% ipython --no-banner

In [1]: import numpy as np

In [2]: np.set_printoptions(precision=3, suppress=True, linewidth=140)

In [3]: E = np.loadtxt("arr.csv", delimiter=",")

In [4]: E
Out[4]: 
array([[-1.2, -0.4, -1.4, -0.8, -0.5],
       [-0.7, -0.7,  0.4, -1.3, -0.3],
       [-1.8, -0.3, -0.6, -0.1, -0.7],
       [ 0.7, -0.5,  0.3,  0.6, -0.8],
       [ 1. , -0.2, -0.9, -0.8,  1.2],
       [ 1.2, -0.7,  0.5,  0.3, -0.5],
       [-1.4, -0.1,  0.5, -1.1,  0.5],
       [ 2.7,  1. , -1.7,  0.5, -1.1],
       [ 1.3,  1.7,  0.7,  1. ,  0.6],
       [ 0.5,  1. , -0.6, -0.7,  2. ],
       [ 0. , -0.2,  0.9, -1.2,  0.9],
       [ 0. , -0.2, -0.5,  0.3, -0.2],
       [ 0.2,  0.1,  0.1,  1.5,  1.2],
       [ 0.1,  0.4, -0.3,  0.2,  0.3],
       [-0.4, -1.3, -0.6,  0.6,  0.9],
       [ 0. ,  0.6,  0.7,  1.8,  0.2],
       [-0.9, -1.6, -1.6,  1.6, -0.3],
       [ 0. , -2.5, -1.8,  0.1,  1. ],
       [-3. , -8. , -5. ,  6. , -4. ]])

In [5]: Q, Rm = np.linalg.qr(E)

In [6]: Q.shape, Rm.shape
Out[6]: ((19, 5), (5, 5))

In [7]: d = np.linalg.norm(E[:, None] - E[None], axis=-1)

In [8]: d.shape
Out[8]: (19, 19)

In [9]: d[15].round(6).argsort(kind="stable")[:4]
Out[9]: array([15, 12, 13,  8])

In [10]: (d + 1e9 * np.eye(19)).round(6).argmin(axis=1)
Out[10]: array([ 2,  6,  0,  5,  9,  3,  1,  3, 15,  4,  6, 13, 15, 11, 11, 12, 14, 14, 16])

In [11]: d.mean(axis=1).argmax()
Out[11]: np.int64(18)

In [12]: proj = E @ np.linalg.solve(E.T @ E, E.T)

In [13]: np.round(np.trace(proj), 3)
Out[13]: np.float64(5.0)

In [14]: np.linalg.matrix_rank(np.eye(19) - proj)
Out[14]: np.int64(14)

In [15]: np.round(proj @ E[:, 0], 3) + 0
Out[15]: array([-1.2, -0.7, -1.8,  0.7,  1. ,  1.2, -1.4,  2.7,  1.3,  0.5,  0. ,  0. ,  0.2,  0.1, -0.4,  0. , -0.9,  0. , -3. ])

In [16]: np.round(np.linalg.eigvalsh(proj), 3) + 0
Out[16]: array([0., 0., 0., 0., 0., 0., 0., 0., 0., 0., 0., 0., 0., 0., 1., 1., 1., 1., 1.])

In [17]: W2 = E[[4, 14]].astype(float)

In [18]: for _ in range(4):
    ...:     lab = np.linalg.norm(E[:, None] - W2, axis=-1).argmin(axis=1)
    ...:     W2 = np.array([E[lab == j].mean(axis=0) for j in range(2)])
    ...: 

In [19]: lab
Out[19]: array([1, 0, 1, 0, 0, 0, 0, 0, 0, 0, 0, 0, 0, 0, 0, 0, 1, 1, 1])

In [20]: np.abs(W2[1] - W2[0]).argmax()
Out[20]: np.int64(1)

In [21]: W2
Out[21]: 
array([[ 0.371,  0.064, -0.036,  0.121,  0.35 ],
       [-1.38 , -2.56 , -2.08 ,  1.36 , -0.9  ]])
